>>> import numpy as np
>>> np.set_printoptions(precision=4, suppress=True, linewidth=160)
>>> def tidy(a):
...     return np.round(a, 4) + 0
... 
>>> X = np.load("run18.npy")
>>> print(X)
[[ -8.   6.  -5.   2.]
 [-16.  12. -10.   4.]
 [-10.   6.  -7.   4.]
 [-20.  12. -14.   8.]]
>>> vec = np.array([1, 1, 1, 1])
>>> h1 = np.maximum(X @ vec, 0)
>>> tidy(np.tanh(X @ vec))
array([-0.9999, -1.    , -1.    , -1.    ])
>>> print(np.maximum(X @ (3 * vec), 0))
[0. 0. 0. 0.]
>>> rng = np.random.default_rng(276)
>>> lab = rng.permutation(4)
>>> lab
array([2, 0, 1, 3])
>>> out = X[lab][:, lab]
>>> out
array([[ -7., -10.,   6.,   4.],
       [ -5.,  -8.,   6.,   2.],
       [-10., -16.,  12.,   4.],
       [-14., -20.,  12.,   8.]])
>>> print(np.allclose(out, X))
False
>>> tidy(np.sort(np.abs(np.linalg.eigvals(out))))
array([0., 0., 2., 3.])
>>> tidy(np.linalg.det(out)), tidy(np.linalg.det(X[lab]))
(np.float64(0.0), np.float64(0.0))
>>> np.diag(out)
array([-7., -8., 12.,  8.])
>>> print(np.trace(out))
5.0
>>> rk = np.linalg.matrix_rank(X)
>>> rk
np.int64(2)
>>> null = np.linalg.svd(X)[2][rk:].T
>>> [int(np.linalg.matrix_rank(X[:i])) for i in range(1, len(X) + 1)]
[1, 1, 2, 2]
>>> [int(np.linalg.matrix_rank(np.delete(X, i, axis=0))) for i in range(4)]
[2, 2, 2, 2]
>>> tidy(null @ null.T)
array([[ 0.5   ,  0.3333, -0.3333,  0.1667],
       [ 0.3333,  0.3333,  0.    ,  0.3333],
       [-0.3333,  0.    ,  0.6667,  0.3333],
       [ 0.1667,  0.3333,  0.3333,  0.5   ]])
>>> null.shape
(4, 2)
>>> tidy(X @ null)
array([[0., 0.],
       [0., 0.],
       [0., 0.],
       [0., 0.]])
>>> vec = np.array([2, -2, 0, 0])
>>> print(X @ np.eye(4)[2])
[ -5. -10.  -7. -14.]
>>> np.einsum("ij,j->i", X, vec)
array([-28., -56., -32., -64.])
>>> print(np.linalg.norm(X @ vec) <= np.linalg.norm(X, 2) * np.linalg.norm(vec) + 1e-9)
True
>>> X @ vec
array([-28., -56., -32., -64.])
>>> print(X @ X)
[[-22.  18. -13.   4.]
 [-44.  36. -26.   8.]
 [-26.  18. -17.   8.]
 [-52.  36. -34.  16.]]
>>> print(tidy(np.linalg.matrix_power(X, 3)))
[[ -62.   54.  -35.    8.]
 [-124.  108.  -70.   16.]
 [ -70.   54.  -43.   16.]
 [-140.  108.  -86.   32.]]
>>> np.trace(X)
np.float64(5.0)
>>> (X + X.T) / 2
array([[-8. , -5. , -7.5, -9. ],
       [-5. , 12. , -2. ,  8. ],
       [-7.5, -2. , -7. , -5. ],
       [-9. ,  8. , -5. ,  8. ]])
>>> data = np.loadtxt("out0.csv", delimiter=",")
>>> data
array([[ 2.,  1.,  1.,  3.,  1.,  1.,  2.],
       [ 1.,  2.,  3.,  1.,  3.,  0.,  2.],
       [ 0.,  3.,  1.,  3.,  2.,  0.,  2.],
       [ 3.,  3.,  2.,  1.,  3.,  3.,  0.],
       [ 3.,  1.,  3.,  3.,  2.,  3.,  0.],
       [ 0.,  1.,  0.,  1.,  3.,  1.,  1.],
       [ 2.,  3.,  0.,  1.,  2.,  0.,  1.],
       [ 2.,  0.,  2.,  3.,  2.,  3.,  0.],
       [ 2.,  2.,  3.,  1.,  0.,  0.,  3.],
       [ 1.,  1.,  1.,  1.,  2.,  3.,  0.],
       [ 1.,  3.,  0.,  3.,  0.,  2.,  1.],
       [ 1., -1., -2.,  2., -2.,  1.,  0.]])
>>> vec = np.array([0, 3, 0, 0, 0, 1, 1])
>>> y = data @ vec
>>> beta, lr = np.zeros(7), 1 / np.linalg.norm(data, 2) ** 2
>>> for i in range(20):
...     beta -= lr * data.T @ (data @ beta - y)
...     if i % 5 == 0: print(i, round(np.linalg.norm(data @ beta - y), 4))
... 
0 9.4527
5 5.9379
10 4.2767
15 3.3329
>>> tidy(np.linalg.cond(data))
np.float64(9.6703)
>>> tidy(beta)
array([0.3882, 2.3772, 0.0068, 0.4537, 0.4643, 0.302 , 0.8222])
